>>> import numpy as np
>>> np.set_printoptions(suppress=True, linewidth=100)
>>> M = np.load("w.npy")
>>> print(M.round(3))
[[ 0.111 -0.067 -0.156 -0.067  0.111 -0.156 -0.067 -0.156  0.022]
 [-0.067  0.04   0.093  0.04  -0.067  0.093  0.04   0.093 -0.013]
 [-0.156  0.093  0.218  0.093 -0.156  0.218  0.093  0.218 -0.031]
 [-0.067  0.04   0.093  0.04  -0.067  0.093  0.04   0.093 -0.013]
 [ 0.111 -0.067 -0.156 -0.067  0.111 -0.156 -0.067 -0.156  0.022]
 [-0.156  0.093  0.218  0.093 -0.156  0.218  0.093  0.218 -0.031]
 [-0.067  0.04   0.093  0.04  -0.067  0.093  0.04   0.093 -0.013]
 [-0.156  0.093  0.218  0.093 -0.156  0.218  0.093  0.218 -0.031]
 [ 0.022 -0.013 -0.031 -0.013  0.022 -0.031 -0.013 -0.031  0.004]]
>>> U, sig, VT = np.linalg.svd(M)
>>> sig.round(3) + 0
array([1., 0., 0., 0., 0., 0., 0., 0., 0.])
>>> other = U[:, :1] @ np.diag(sig[:1]) @ VT[:1]
>>> np.linalg.matrix_rank(other)
np.int64(1)
>>> print(round(np.linalg.norm(M - other, 2), 3), round(float(sig[1]), 3))
0.0 0.0
>>> round(float(np.abs(M - other).max()), 3)
0.0
>>> vals, vecs = np.linalg.eigh(M)
>>> vec = np.array([-1, 1, 0, 2, 2, -2, 0, -3, 3])
>>> round(float(vec @ M @ vec / (vec @ vec)), 3), round(float(vals[0]), 3), round(vals[-1], 3)
(0.161, -0.0, np.float64(1.0))
>>> (np.sign(vecs[:, -1].round(6)) == np.sign(vecs[0, -1].round(6))).astype(int)
array([1, 0, 0, 0, 1, 0, 0, 0, 1])
>>> U, sig, VT = np.linalg.svd(M)
>>> vecs = VT[:(sig > 1e-8).sum()]
>>> rng = np.random.default_rng(42)
>>> vec = M[8] + 4 * M[7] + rng.integers(2) * np.eye(9)[6]
>>> vec.round(3)
array([-0.6 ,  0.36,  0.84,  0.36, -0.6 ,  0.84,  0.36,  0.84, -0.12])
>>> np.round(np.diag(vecs.T @ vecs), 3)
array([0.111, 0.04 , 0.218, 0.04 , 0.111, 0.218, 0.04 , 0.218, 0.004])
>>> print(np.allclose(vecs.T @ vecs @ vec, vec))
True
>>> np.round(np.linalg.norm(vec - vecs.T @ vecs @ vec), 3)
np.float64(0.0)
>>> np.round(vecs.T @ vecs, 3)
array([[ 0.111, -0.067, -0.156, -0.067,  0.111, -0.156, -0.067, -0.156,  0.022],
       [-0.067,  0.04 ,  0.093,  0.04 , -0.067,  0.093,  0.04 ,  0.093, -0.013],
       [-0.156,  0.093,  0.218,  0.093, -0.156,  0.218,  0.093,  0.218, -0.031],
       [-0.067,  0.04 ,  0.093,  0.04 , -0.067,  0.093,  0.04 ,  0.093, -0.013],
       [ 0.111, -0.067, -0.156, -0.067,  0.111, -0.156, -0.067, -0.156,  0.022],
       [-0.156,  0.093,  0.218,  0.093, -0.156,  0.218,  0.093,  0.218, -0.031],
       [-0.067,  0.04 ,  0.093,  0.04 , -0.067,  0.093,  0.04 ,  0.093, -0.013],
       [-0.156,  0.093,  0.218,  0.093, -0.156,  0.218,  0.093,  0.218, -0.031],
       [ 0.022, -0.013, -0.031, -0.013,  0.022, -0.031, -0.013, -0.031,  0.004]])
